% ipython --no-banner

In [1]: import numpy as np

In [2]: from numpy import linalg as LA

In [3]: np.set_printoptions(precision=2, suppress=True, linewidth=100, legacy="1.25")

In [4]: rnd = lambda a: np.round(a, 2) + 0

In [5]: Q, _ = LA.qr(np.array([[1.0], [-0.1], [0.0], [-1.1]]))

In [6]: J = Q @ Q.T

In [7]: rnd(J)
Out[7]: 
array([[ 0.45, -0.05,  0.  , -0.5 ],
       [-0.05,  0.  ,  0.  ,  0.05],
       [ 0.  ,  0.  ,  0.  ,  0.  ],
       [-0.5 ,  0.05,  0.  ,  0.55]])

In [8]: rng = np.random.default_rng(7566)

In [9]: lab = rng.permutation(4)

In [10]: lab
Out[10]: array([0, 3, 2, 1])

In [11]: B = J[lab][:, lab]

In [12]: rnd(LA.det(B)), rnd(LA.det(J[lab]))
Out[12]: (0.0, 0.0)

In [13]: rnd(np.sort(np.abs(LA.eigvals(B))))
Out[13]: array([0., 0., 0., 1.])

In [14]: np.allclose(B, J)
Out[14]: False

In [15]: np.unique(J.round(6), axis=0).shape
Out[15]: (4, 4)

In [16]: rnd(J @ LA.pinv(J) @ J)
Out[16]: 
array([[ 0.45, -0.05,  0.  , -0.5 ],
       [-0.05,  0.  ,  0.  ,  0.05],
       [ 0.  ,  0.  ,  0.  ,  0.  ],
       [-0.5 ,  0.05,  0.  ,  0.55]])

In [17]: rnd(np.trace(LA.pinv(J) @ J))
Out[17]: 1.0

In [18]: np.abs(np.diag(LA.qr(J)[1])) > 1e-9
Out[18]: array([ True, False, False, False])

In [19]: w, evecs = LA.eigvalsh(J)
ValueError: too many values to unpack (expected 2)


In [20]: w, evecs = LA.eigh(J)

In [21]: (w > 1e-8).sum(), (w < -1e-8).sum()
Out[21]: (1, 0)

In [22]: rnd(LA.eigvalsh(J @ J))
Out[22]: array([0., 0., 0., 1.])

In [23]: rnd(LA.eigvalsh(J + -2 * np.eye(4)))
Out[23]: array([-2., -2., -2., -1.])

In [24]: np.abs(evecs[:, -1]).round(6).argmax()
Out[24]: 3

In [25]: rnd(evecs.T @ J @ evecs)
Out[25]: 
array([[0., 0., 0., 0.],
       [0., 0., 0., 0.],
       [0., 0., 0., 0.],
       [0., 0., 0., 1.]])

In [26]: [round(float(x), 2) for x in LA.svd(J, compute_uv=False)[:3]]
Out[26]: [1.0, 0.0, 0.0]

In [27]: u = np.array([0, -1, 2])

In [28]: m1 = 2 * np.eye(3) + np.outer(u, u)

In [29]: m1
Out[29]: 
array([[ 2.,  0.,  0.],
       [ 0.,  3., -2.],
       [ 0., -2.,  6.]])

In [30]: m1 @ m1
Out[30]: 
array([[  4.,   0.,   0.],
       [  0.,  13., -18.],
       [  0., -18.,  40.]])

In [31]: (LA.matrix_power((m1 != 0) + (m1.T != 0) + np.eye(3), 3) > 0).astype(int)
Out[31]: 
array([[1, 0, 0],
       [0, 1, 1],
       [0, 1, 1]])

In [32]: low = LA.cholesky(m1)

In [33]: rnd(low)
Out[33]: 
array([[ 1.41,  0.  ,  0.  ],
       [ 0.  ,  1.73,  0.  ],
       [ 0.  , -1.15,  2.16]])

In [34]: rnd(np.prod(np.diag(low)) ** 2), rnd(LA.det(m1))
Out[34]: (28.0, 28.0)

In [35]: rnd(np.diag(low) ** 2)
Out[35]: array([2.  , 3.  , 4.67])

In [36]: rnd(np.kron(np.eye(2, dtype=int), low))
Out[36]: 
array([[ 1.41,  0.  ,  0.  ,  0.  ,  0.  ,  0.  ],
       [ 0.  ,  1.73,  0.  ,  0.  ,  0.  ,  0.  ],
       [ 0.  , -1.15,  2.16,  0.  ,  0.  ,  0.  ],
       [ 0.  ,  0.  ,  0.  ,  1.41,  0.  ,  0.  ],
       [ 0.  ,  0.  ,  0.  ,  0.  ,  1.73,  0.  ],
       [ 0.  ,  0.  ,  0.  ,  0.  , -1.15,  2.16]])

In [37]: B = m1 / np.sqrt((m1 ** 2).mean(axis=1, keepdims=True))

In [38]: LA.matrix_rank(B) == LA.matrix_rank(m1)
Out[38]: True

In [39]: rnd(m1 - m1.mean(axis=1, keepdims=True))
Out[39]: 
array([[ 1.33, -0.67, -0.67],
       [-0.33,  2.67, -2.33],
       [-1.33, -3.33,  4.67]])

In [40]: M = np.loadtxt("arr.csv", delimiter=",")

In [41]: M
Out[41]: 
array([[-5.,  5., -4.,  1.],
       [-4.,  4., -2., -1.],
       [-4.,  4., -3.,  0.],
       [-4.,  4., -4.,  1.]])

In [42]: [round(float(x), 2) for x in LA.svd(M, compute_uv=False)[:3]]
Out[42]: [13.78, 2.0, 0.38]

In [43]: rnd(LA.norm(M, 2) / LA.norm(M))
Out[43]: 0.99

In [44]: B = m1 + rng.integers(-2, 3, (3, 1)) @ rng.integers(-2, 3, (1, 3))

In [45]: B
Out[45]: 
array([[ 4.,  4.,  2.],
       [ 0.,  3., -2.],
       [ 2.,  2.,  8.]])

In [46]: rnd(LA.svd(B - m1, compute_uv=False))
Out[46]: array([6.93, 0.  , 0.  ])

In [47]: mat = np.load("data.npy")

In [48]: mat
Out[48]: 
array([[54, 27, 72,  9, 63],
       [30, 15, 40,  5, 35],
       [ 0,  0,  0,  0,  0],
       [18,  9, 24,  3, 21],
       [42, 21, 56,  7, 49],
       [30, 15, 40,  5, 35]])

In [49]: U, sigma, VT = LA.svd(mat)

In [50]: evecs = VT[:(sigma > 1e-8).sum()]

In [51]: vec = mat[0] + 2 * mat[2] + rng.integers(2) * np.eye(5)[3]

In [52]: vec
Out[52]: array([54., 27., 72.,  9., 63.])

In [53]: rnd(LA.norm(vec - evecs.T @ evecs @ vec))
Out[53]: 0.0

In [54]: LA.matrix_rank(np.vstack([mat, vec]))
Out[54]: 1

In [55]: rnd(np.diag(evecs.T @ evecs))
Out[55]: array([0.23, 0.06, 0.4 , 0.01, 0.31])

In [56]: rnd(evecs.T @ evecs)
Out[56]: 
array([[0.23, 0.11, 0.3 , 0.04, 0.26],
       [0.11, 0.06, 0.15, 0.02, 0.13],
       [0.3 , 0.15, 0.4 , 0.05, 0.35],
       [0.04, 0.02, 0.05, 0.01, 0.04],
       [0.26, 0.13, 0.35, 0.04, 0.31]])

In [57]: np.allclose(evecs.T @ evecs @ vec, vec)
Out[57]: True

In [58]: Q, _ = LA.qr(np.array([[0.1, -0.3, 0.8], [0.6, -1.1, -1.6], [-0.1, 0.2, 0.0]]))

In [59]: w = np.array([0, 1, -1])

In [60]: W0 = Q @ np.diag(w) @ Q.T

In [61]: rnd(W0)
Out[61]: 
array([[ 0.93, -0.2 , -0.25],
       [-0.2 ,  0.01, -0.12],
       [-0.25, -0.12, -0.95]])

In [62]: lab = rng.permutation(3)

In [63]: lab
Out[63]: array([1, 0, 2])

In [64]: B = W0[lab][:, lab]

In [65]: np.allclose(B, W0)
Out[65]: False

In [66]: rnd(LA.det(B)), rnd(LA.det(W0[lab]))
Out[66]: (0.0, 0.0)

In [67]: rnd(np.trace(B))
Out[67]: 0.0

In [68]: rnd(B)
Out[68]: 
array([[ 0.01, -0.2 , -0.12],
       [-0.2 ,  0.93, -0.25],
       [-0.12, -0.25, -0.95]])

In [69]: B = np.array([[0.3, 0.3], [-0.7, -0.1], [-1.3, 0.2], [1.2, 0.5], [-0.1, 0.5]])

In [70]: Z = np.array([[0.3, 0.9, -1.1], [0.0, -1.8, -0.1]])

In [71]: X = B @ Z

In [72]: rnd(X)
Out[72]: 
array([[ 0.09, -0.27, -0.36],
       [-0.21, -0.45,  0.78],
       [-0.39, -1.53,  1.41],
       [ 0.36,  0.18, -1.37],
       [-0.03, -0.99,  0.06]])

In [73]: U, sigma, VT = LA.svd(mat)

In [74]: rnd(sigma)
Out[74]: array([173.35,   0.  ,   0.  ,   0.  ,   0.  ])

In [75]: np.argmax(sigma[:-1] / (sigma[1:] + 1e-6)) + 1
Out[75]: 1

In [76]: B = U[:, :1] @ np.diag(sigma[:1]) @ VT[:1]

In [77]: LA.matrix_rank(B)
Out[77]: 1

In [78]: rnd(np.abs(mat - B).max())
Out[78]: 0.0

In [79]: rnd(B)
Out[79]: 
array([[54., 27., 72.,  9., 63.],
       [30., 15., 40.,  5., 35.],
       [ 0.,  0.,  0.,  0.,  0.],
       [18.,  9., 24.,  3., 21.],
       [42., 21., 56.,  7., 49.],
       [30., 15., 40.,  5., 35.]])

In [80]: rnd(LA.norm(mat - B) / LA.norm(mat))
Out[80]: 0.0

In [81]: LA.matrix_rank(mat, rtol=0.05)
Out[81]: 1
